In [1]: import numpy as np

In [2]: np.set_printoptions(precision=3, suppress=True, linewidth=140)

In [3]: rnd = lambda a: np.round(a, 3) + 0

In [4]: F = np.load("a.npy")

In [5]: F
Out[5]: 
array([[ 2,  3,  3,  1],
       [ 1,  3,  3,  2],
       [ 2,  0,  3,  3],
       [ 1,  2,  3,  1],
       [ 1,  1,  0,  2],
       [ 0,  1,  1,  0],
       [ 0,  3,  0,  0],
       [-1, -6, -6, -5]])

In [6]: r0 = np.array([1, 0, 3])

In [7]: np.polyval(r0, F[6])
Out[7]: array([ 3, 12,  3,  3])

In [8]: np.array([np.convolve(row, r0, "same") for row in F])
Out[8]: 
array([[  3,   9,  10,   9],
       [  3,   6,  11,   9],
       [  0,   9,   3,   9],
       [  2,   6,   7,   9],
       [  1,   3,   5,   0],
       [  1,   1,   3,   3],
       [  3,   0,   9,   0],
       [ -6,  -9, -23, -18]])

In [9]: np.convolve(F[6], r0)
Out[9]: array([0, 3, 0, 9, 0, 0])

In [10]: blk = np.stack([F, -2 * F, F[::-1]])

In [11]: np.linalg.matrix_rank(blk)
Out[11]: array([4, 4, 4])

In [12]: blk.sum(axis=0)
Out[12]: 
array([[-3, -9, -9, -6],
       [-1,  0, -3, -2],
       [-2,  1, -2, -3],
       [ 0, -1, -3,  1],
       [ 0,  1,  3, -1],
       [ 2, -1,  2,  3],
       [ 1,  0,  3,  2],
       [ 3,  9,  9,  6]])

In [13]: Y = np.c_[F[:, :1] @ np.array([[0]]), np.array([5, 3, -4, -1, 3, 2, 3, 5])]

In [14]: Y
Out[14]: 
array([[ 0,  5],
       [ 0,  3],
       [ 0, -4],
       [ 0, -1],
       [ 0,  3],
       [ 0,  2],
       [ 0,  3],
       [ 0,  5]])

In [15]: rnd(np.linalg.norm(np.linalg.qr(F)[0].T @ Y, axis=0) ** 2 / ((Y ** 2).sum(axis=0) + 1e-12))
Out[15]: array([0.   , 0.802])

In [16]: rnd(np.linalg.norm(Y - F @ np.linalg.lstsq(F, Y)[0], axis=0))
Out[16]: array([0.   , 4.406])

In [17]: np.linalg.matrix_rank(Y)
Out[17]: np.int64(1)

In [18]: rnd(np.linalg.lstsq(F, Y[:, 0])[0])
Out[18]: array([0., 0., 0., 0.])

In [19]: K = np.load("w.npy")

In [20]: K
Out[20]: 
array([[ 0, -2, -1,  0,  2,  1, -2, -3,  1,  1],
       [ 0,  0, -3, -3, -1,  3,  1,  2,  1, -1],
       [ 0,  0,  0, -2, -2, -2,  3, -2,  2,  1],
       [ 0,  0,  0,  0,  0,  0,  2,  2,  0, -1],
       [ 0,  0,  0,  0,  0, -1,  1, -1, -1,  0],
       [ 0,  0,  0,  0,  0,  0,  1,  0,  1,  2],
       [ 0,  0,  0,  0,  0,  0,  0,  0,  3,  1],
       [ 0,  0,  0,  0,  0,  0,  0,  0, -3,  1],
       [ 0,  0,  0,  0,  0,  0,  0,  0,  0,  3],
       [ 0,  0,  0,  0,  0,  0,  0,  0,  0,  0]])

In [21]: # triangular, det is the product of the diagonal

In [22]: left, sigma, VT = np.linalg.svd(K)

In [23]: np.argmax(sigma[:-1] / (sigma[1:] + 1e-6)) + 1
Out[23]: np.int64(8)

In [24]: rnd(sigma)
Out[24]: array([6.538, 6.074, 5.428, 3.718, 3.423, 1.756, 0.462, 0.258, 0.   , 0.   ])

In [25]: Y = left[:, :8] @ np.diag(sigma[:8]) @ VT[:8]

In [26]: np.linalg.matrix_rank(Y)
Out[26]: np.int64(8)

In [27]: rnd(Y)
Out[27]: 
array([[ 0., -2., -1.,  0.,  2.,  1., -2., -3.,  1.,  1.],
       [ 0.,  0., -3., -3., -1.,  3.,  1.,  2.,  1., -1.],
       [ 0.,  0.,  0., -2., -2., -2.,  3., -2.,  2.,  1.],
       [ 0.,  0.,  0.,  0.,  0.,  0.,  2.,  2.,  0., -1.],
       [ 0.,  0.,  0.,  0.,  0., -1.,  1., -1., -1.,  0.],
       [ 0.,  0.,  0.,  0.,  0.,  0.,  1.,  0.,  1.,  2.],
       [ 0.,  0.,  0.,  0.,  0.,  0.,  0.,  0.,  3.,  1.],
       [ 0.,  0.,  0.,  0.,  0.,  0.,  0.,  0., -3.,  1.],
       [ 0.,  0.,  0.,  0.,  0.,  0.,  0.,  0.,  0.,  3.],
       [ 0.,  0.,  0.,  0.,  0.,  0.,  0.,  0.,  0.,  0.]])

In [28]: rnd(np.linalg.norm(K - Y, 2)), rnd(sigma[8])
Out[28]: (np.float64(0.0), np.float64(0.0))

In [29]: rk = np.linalg.matrix_rank(K)

In [30]: rk
Out[30]: np.int64(8)

In [31]: null = np.linalg.svd(K)[2][rk:].T

In [32]: [int(np.linalg.matrix_rank(np.delete(K, i, axis=0))) for i in range(10)]
Out[32]: [7, 7, 7, 7, 7, 7, 8, 8, 8, 8]

In [33]: np.allclose(K @ null, 0)
Out[33]: True

In [34]: rnd(null @ null.T)
Out[34]: 
array([[ 1.   ,  0.   ,  0.   ,  0.   ,  0.   ,  0.   ,  0.   ,  0.   ,  0.   ,  0.   ],
       [ 0.   ,  0.154,  0.154, -0.231,  0.231,  0.   ,  0.   ,  0.   ,  0.   ,  0.   ],
       [ 0.   ,  0.154,  0.154, -0.231,  0.231,  0.   ,  0.   ,  0.   ,  0.   ,  0.   ],
       [ 0.   , -0.231, -0.231,  0.346, -0.346,  0.   ,  0.   ,  0.   ,  0.   ,  0.   ],
       [ 0.   ,  0.231,  0.231, -0.346,  0.346,  0.   ,  0.   ,  0.   ,  0.   ,  0.   ],
       [ 0.   ,  0.   ,  0.   ,  0.   ,  0.   ,  0.   ,  0.   ,  0.   ,  0.   ,  0.   ],
       [ 0.   ,  0.   ,  0.   ,  0.   ,  0.   ,  0.   ,  0.   ,  0.   ,  0.   ,  0.   ],
       [ 0.   ,  0.   ,  0.   ,  0.   ,  0.   ,  0.   ,  0.   ,  0.   ,  0.   ,  0.   ],
       [ 0.   ,  0.   ,  0.   ,  0.   ,  0.   ,  0.   ,  0.   ,  0.   ,  0.   ,  0.   ],
       [ 0.   ,  0.   ,  0.   ,  0.   ,  0.   ,  0.   ,  0.   ,  0.   ,  0.   ,  0.   ]])

In [35]: [int(np.linalg.matrix_rank(K[:, :j + 1])) for j in range(10)]
Out[35]: [0, 1, 2, 3, 3, 4, 5, 6, 7, 8]

In [36]: null.shape
Out[36]: (10, 2)

In [37]: rnd(K @ null)
Out[37]: 
array([[0., 0.],
       [0., 0.],
       [0., 0.],
       [0., 0.],
       [0., 0.],
       [0., 0.],
       [0., 0.],
       [0., 0.],
       [0., 0.],
       [0., 0.]])

In [38]: np.linalg.matrix_rank(K.T @ K), np.linalg.matrix_rank(K @ K.T)
Out[38]: (np.int64(8), np.int64(8))

In [39]: np.linalg.matrix_rank(K, rtol=0.1)
Out[39]: np.int64(6)

In [40]: [round(float(x), 3) for x in np.linalg.svd(K, compute_uv=False)[:3]]
Out[40]: [6.538, 6.074, 5.428]

In [41]: rnd(np.abs(np.linalg.eigvals(K)).max())
Out[41]: np.float64(0.0)

In [42]: K @ K
Out[42]: 
array([[  0,   0,   6,   8,   4,  -6,  -2,  -4,  -2,   1],
       [  0,   0,   0,   6,   6,   7, -13,   1,  -5,  12],
       [  0,   0,   0,   0,   0,   2,  -8,  -2,  15,   5],
       [  0,   0,   0,   0,   0,   0,   0,   0,   0,   4],
       [  0,   0,   0,   0,   0,   0,  -1,   0,   5,  -5],
       [  0,   0,   0,   0,   0,   0,   0,   0,   3,   4],
       [  0,   0,   0,   0,   0,   0,   0,   0,   0,   9],
       [  0,   0,   0,   0,   0,   0,   0,   0,   0,  -9],
       [  0,   0,   0,   0,   0,   0,   0,   0,   0,   0],
       [  0,   0,   0,   0,   0,   0,   0,   0,   0,   0]])

In [43]: (K - K.T) / 2
Out[43]: 
array([[ 0. , -1. , -0.5,  0. ,  1. ,  0.5, -1. , -1.5,  0.5,  0.5],
       [ 1. ,  0. , -1.5, -1.5, -0.5,  1.5,  0.5,  1. ,  0.5, -0.5],
       [ 0.5,  1.5,  0. , -1. , -1. , -1. ,  1.5, -1. ,  1. ,  0.5],
       [ 0. ,  1.5,  1. ,  0. ,  0. ,  0. ,  1. ,  1. ,  0. , -0.5],
       [-1. ,  0.5,  1. ,  0. ,  0. , -0.5,  0.5, -0.5, -0.5,  0. ],
       [-0.5, -1.5,  1. ,  0. ,  0.5,  0. ,  0.5,  0. ,  0.5,  1. ],
       [ 1. , -0.5, -1.5, -1. , -0.5, -0.5,  0. ,  0. ,  1.5,  0.5],
       [ 1.5, -1. ,  1. , -1. ,  0.5,  0. ,  0. ,  0. , -1.5,  0.5],
       [-0.5, -0.5, -1. ,  0. ,  0.5, -0.5, -1.5,  1.5,  0. ,  1.5],
       [-0.5,  0.5, -0.5,  0.5,  0. , -1. , -0.5, -0.5, -1.5,  0. ]])

In [44]: np.allclose(K, K.T)
Out[44]: False

In [45]: M = np.load("test17.npy")

In [46]: M
Out[46]: 
array([[ 1.,  0.,  0.,  0.,  0.,  0.,  0.,  0.,  0.,  0.,  0.,  0.,  0.],
       [ 0.,  1.,  0.,  0.,  0.,  0.,  0.,  0.,  0.,  0.,  0.,  0.,  0.],
       [ 0.,  0.,  1.,  0.,  0.,  0.,  0.,  0.,  0.,  0.,  0.,  0.,  0.],
       [ 0.,  0.,  0.,  1.,  0.,  0.,  0.,  0.,  0.,  0.,  0.,  0.,  0.],
       [ 0.,  0.,  0.,  0., -1.,  0.,  0.,  0.,  0.,  0.,  0.,  0.,  0.],
       [ 0.,  0.,  0.,  0.,  0., -1.,  0.,  0.,  0.,  0.,  0.,  0.,  0.],
       [ 0.,  0.,  0.,  0.,  0.,  0.,  1.,  0.,  0.,  0.,  0.,  0.,  0.],
       [ 0.,  0.,  0.,  0.,  0.,  0.,  0.,  1.,  0.,  0.,  0.,  0.,  0.],
       [ 0.,  0.,  0.,  0.,  0.,  0.,  0.,  0.,  1.,  0.,  0.,  0.,  0.],
       [ 0.,  0.,  0.,  0.,  0.,  0.,  0.,  0.,  0.,  1.,  0.,  0.,  0.],
       [ 0.,  0.,  0.,  0.,  0.,  0.,  0.,  0.,  0.,  0.,  1.,  0.,  0.],
       [ 0.,  0.,  0.,  0.,  0.,  0.,  0.,  0.,  0.,  0.,  0.,  1.,  0.],
       [ 0.,  0.,  0.,  0.,  0.,  0.,  0.,  0.,  0.,  0.,  0.,  0.,  1.]])

In [47]: # columns are unit length and at right angles

In [48]: rnd(np.linalg.norm(M, axis=0))
Out[48]: array([1., 1., 1., 1., 1., 1., 1., 1., 1., 1., 1., 1., 1.])

In [49]: Y = M / np.sqrt((M ** 2).mean(axis=1, keepdims=True))

In [50]: np.linalg.matrix_rank(M - M.mean(axis=1, keepdims=True))
Out[50]: np.int64(12)

In [51]: np.linalg.matrix_rank(Y) == np.linalg.matrix_rank(M)
Out[51]: np.True_

In [52]: rnd(np.linalg.norm(Y, axis=1))
Out[52]: array([3.606, 3.606, 3.606, 3.606, 3.606, 3.606, 3.606, 3.606, 3.606, 3.606, 3.606, 3.606, 3.606])

In [53]: vec = np.array([3, 3, -2, -1, -3, 1, -1, 3, 3, 2, -1, 2, 2])

In [54]: rhs = M @ vec

In [55]: c, lr = np.zeros(13), 1 / np.linalg.norm(M, 2) ** 2

In [56]: for i in range(60):
    ...:     c -= lr * M.T @ (M @ c - rhs)
    ...:     if i % 10 == 0: print(i, round(np.linalg.norm(M @ c - rhs), 3))
    ...: 
0 0.0
10 0.0
20 0.0
30 0.0
40 0.0
50 0.0

In [57]: rnd(np.linalg.cond(M))
Out[57]: np.float64(1.0)

In [58]: c
Out[58]: array([ 3.,  3., -2., -1., -3.,  1., -1.,  3.,  3.,  2., -1.,  2.,  2.])

In [59]: vec = np.array([8, 8, 5, 4, 7, 3, 5, 6, 5, 6, 1, 6, 3])

In [60]: rhs = M @ vec

In [61]: rhs
Out[61]: array([ 8.,  8.,  5.,  4., -7., -3.,  5.,  6.,  5.,  6.,  1.,  6.,  3.])

In [62]: rnd(np.linalg.solve(M, M[:, 1]))
Out[62]: array([0., 1., 0., 0., 0., 0., 0., 0., 0., 0., 0., 0., 0.])

In [63]: rnd(np.linalg.solve(M.T, M[10]))
Out[63]: array([0., 0., 0., 0., 0., 0., 0., 0., 0., 0., 1., 0., 0.])

In [64]: rnd(np.linalg.solve(M, rhs))
Out[64]: array([8., 8., 5., 4., 7., 3., 5., 6., 5., 6., 1., 6., 3.])

In [65]: E = np.load("dump.npy")

In [66]: E
Out[66]: 
array([[-1,  0,  0,  0,  0,  0],
       [ 0,  2,  0,  0,  0,  0],
       [ 0,  0,  0,  0,  0, -2],
       [ 0,  0,  0,  0,  1,  0],
       [ 0,  0,  0,  3,  0,  0],
       [ 0,  0,  0,  0,  0,  0]])

In [67]: left, sigma, VT = np.linalg.svd(E, full_matrices=False)

In [68]: np.abs(left[:, 0]).round(6).argmax()
Out[68]: np.int64(4)

In [69]: VT @ VT.T
Out[69]: 
array([[1., 0., 0., 0., 0., 0.],
       [0., 1., 0., 0., 0., 0.],
       [0., 0., 1., 0., 0., 0.],
       [0., 0., 0., 1., 0., 0.],
       [0., 0., 0., 0., 1., 0.],
       [0., 0., 0., 0., 0., 1.]])

In [70]: left.T @ left
Out[70]: 
array([[1., 0., 0., 0., 0., 0.],
       [0., 1., 0., 0., 0., 0.],
       [0., 0., 1., 0., 0., 0.],
       [0., 0., 0., 1., 0., 0.],
       [0., 0., 0., 0., 1., 0.],
       [0., 0., 0., 0., 0., 1.]])

In [71]: (sigma > 1e-8).sum()
Out[71]: np.int64(5)

In [72]: np.allclose(left * sigma @ VT, E)
Out[72]: True

In [73]: rnd(np.sqrt((sigma ** 2).sum())), rnd(np.linalg.norm(E))
Out[73]: (np.float64(4.359), np.float64(4.359))

In [74]: rk = np.linalg.matrix_rank(E)

In [75]: rk
Out[75]: np.int64(5)

In [76]: null = np.linalg.svd(E)[2][rk:].T

In [77]: [int(np.linalg.matrix_rank(E[:i])) for i in range(1, len(E) + 1)]
Out[77]: [1, 2, 3, 4, 5, 5]

In [78]: m1 = np.load("data.npy")

In [79]: rnd(m1)
Out[79]: 
array([[ -4.698,  14.859,  12.327,  15.04 ,   6.648,  -0.588,  10.829,   3.809,   2.171,  10.483,   1.126],
       [ -5.966,  13.031,   1.011,   5.193,   9.864,  -0.428,  26.748,  24.651,   6.974,   3.771,   2.754],
       [ 23.037,  -3.545,   5.437,  -3.106,   7.204,  12.595,   0.426,   2.479,   1.357, -13.699,   3.051],
       [ 25.296,  -5.369,   3.46 ,  -5.884,   7.644,  13.761,   1.459,   4.901,   1.871, -16.62 ,   3.417],
       [  9.369,   4.469,   4.235,   1.615,   8.212,   6.4  ,  11.658,  11.35 ,   3.642,  -4.873,   2.781],
       [-12.945,  20.58 ,  15.457,  21.429,   6.181,  -4.579,  12.485,   2.27 ,   1.969,  18.4  ,   0.393],
       [ -7.782,  15.772,   8.153,  12.524,   7.963,  -1.73 ,  18.545,  12.783,   4.286,   9.851,   1.64 ],
       [  6.291,   7.881,  10.964,   9.105,   6.487,   4.546,   4.891,   0.838,   1.288,   1.82 ,   1.687],
       [-17.885,  25.259,  22.788,  30.265,   4.381,  -7.327,   6.233,  -8.399,  -0.387,  26.809,  -0.85 ],
       [  6.713,   8.406,  14.368,  12.05 ,   5.518,   4.516,   0.074,  -5.451,  -0.162,   3.81 ,   1.199],
       [ 17.333,   0.811,   9.343,   2.91 ,   6.396,   9.721,  -0.739,  -1.694,   0.504,  -7.054,   2.288],
       [ 23.584,  -4.126,   4.353,  -4.335,   7.479,  12.917,   1.479,   4.147,   1.729, -14.814,   3.229],
       [ 11.056,   4.506,   8.851,   5.135,   6.842,   6.872,   4.338,   2.271,   1.529,  -2.959,   2.155],
       [ -7.977,  15.694,   7.299,  11.822,   8.211,  -1.763,  19.817,  14.406,   4.661,   9.414,   1.76 ],
       [ 12.962,   4.073,  12.002,   7.214,   5.87 ,   7.54 ,  -1.188,  -4.296,  -0.012,  -2.185,   1.753],
       [  4.542,  10.689,  18.577,  16.839,   4.452,   3.244,  -3.984, -11.904,  -1.603,   8.169,   0.506],
       [  8.418,   6.639,  11.174,   8.392,   6.324,   5.508,   3.113,  -0.583,   0.923,   0.462,   1.726],
       [ -8.514,  16.338,   8.686,  13.324,   7.851,  -2.101,  18.354,  12.192,   4.163,  10.725,   1.538],
       [-13.924,  21.507,  16.91 ,  23.18 ,   5.825,  -5.123,  11.246,   0.156,   1.502,  20.066,   0.147],
       [  0.132,  10.075,   4.246,   5.563,   8.663,   2.159,  18.154,  15.872,   4.849,   1.646,   2.476],
       [ 18.269,  -0.914,   4.298,  -2.119,   7.756,  10.481,   5.3  ,   6.86 ,   2.449, -11.104,   3.063],
       [ 18.73 ,  -2.241,  -0.261,  -6.502,   9.004,  10.992,  11.028,  14.779,   4.257, -14.494,   3.751],
       [ -2.097,  14.07 ,  15.762,  17.085,   5.563,   0.381,   4.433,  -3.609,   0.422,  10.958,   0.704],
       [ 11.535,   3.008,   3.593,   0.103,   8.284,   7.436,  10.983,  11.432,   3.621,  -6.831,   2.946],
       [ 12.575,   1.397,  -0.678,  -4.261,   9.423,   8.194,  15.922,  18.552,   5.235, -10.435,   3.611],
       [ 18.991,  -0.985,   5.896,  -0.96 ,   7.275,  10.707,   2.669,   3.649,   1.699, -10.538,   2.851],
       [ 16.569,   2.067,  12.793,   6.403,   5.472,   9.143,  -4.781,  -7.483,  -0.809,  -4.196,   1.754],
       [ -6.698,  16.048,  12.223,  15.797,   6.775,  -1.499,  12.376,   4.978,   2.476,  11.822,   1.075],
       [ 14.223,   2.006,   6.331,   1.471,   7.389,   8.49 ,   5.452,   5.217,   2.147,  -6.885,   2.631],
       [  2.353,   7.128,  -2.724,  -1.782,  10.496,   3.636,  25.843,  27.234,   7.414,  -4.604,   3.577],
       [ -7.781,  16.625,  11.874,  15.938,   6.926,  -1.973,  13.603,   6.134,   2.761,  12.351,   1.091],
       [  5.121,   8.218,   9.34 ,   8.113,   6.998,   4.115,   7.873,   4.316,   2.107,   1.553,   1.888],
       [ 19.609,  -1.594,   4.877,  -2.16 ,   7.529,  11.058,   3.587,   5.167,   2.036, -11.66 ,   3.022],
       [ 23.554,  -4.416,   3.011,  -5.554,   7.855,  12.991,   3.283,   6.56 ,   2.283, -15.695,   3.426],
       [  9.329,   6.357,  12.353,   9.086,   5.951,   5.849,   0.906,  -3.137,   0.32 ,   0.612,   1.582],
       [ 30.103,  -7.546,   6.678,  -4.979,   6.511,  15.757,  -6.202,  -3.212,  -0.078, -17.846,   3.1  ],
       [ 17.733,   0.132,   7.44 ,   0.993,   6.907,  10.029,   1.506,   1.51 ,   1.232,  -8.615,   2.582],
       [ 18.574,  -1.625,   2.011,  -4.349,   8.378,  10.771,   8.121,  10.796,   3.346, -12.856,   3.411],
       [ 22.505,  -3.653,   3.563,  -4.6  ,   7.753,  12.474,   3.29 ,   6.091,   2.195, -14.584,   3.311],
       [ -0.885,  12.872,  13.747,  14.719,   6.065,   1.069,   6.255,  -0.604,   1.089,   8.749,   1.041],
       [ 22.396,  -3.331,   4.673,  -3.534,   7.449,  12.351,   1.892,   4.159,   1.754, -13.761,   3.143]])

In [80]: # rank 3

In [81]: np.linalg.matrix_rank(m1, rtol=0.1)
Out[81]: np.int64(3)

In [82]: np.argsort(-np.linalg.norm(m1, axis=0).round(6), kind="stable")[:3]
Out[82]: array([0, 9, 3])

In [83]: rnd(np.linalg.norm(m1, 2) / np.linalg.norm(m1))
Out[83]: np.float64(0.692)

In [84]: [round(float(x), 3) for x in np.linalg.svd(m1, compute_uv=False)[:3]]
Out[84]: [140.857, 124.881, 77.171]

In [85]: np.linalg.cond(m1) > 100
Out[85]: np.True_
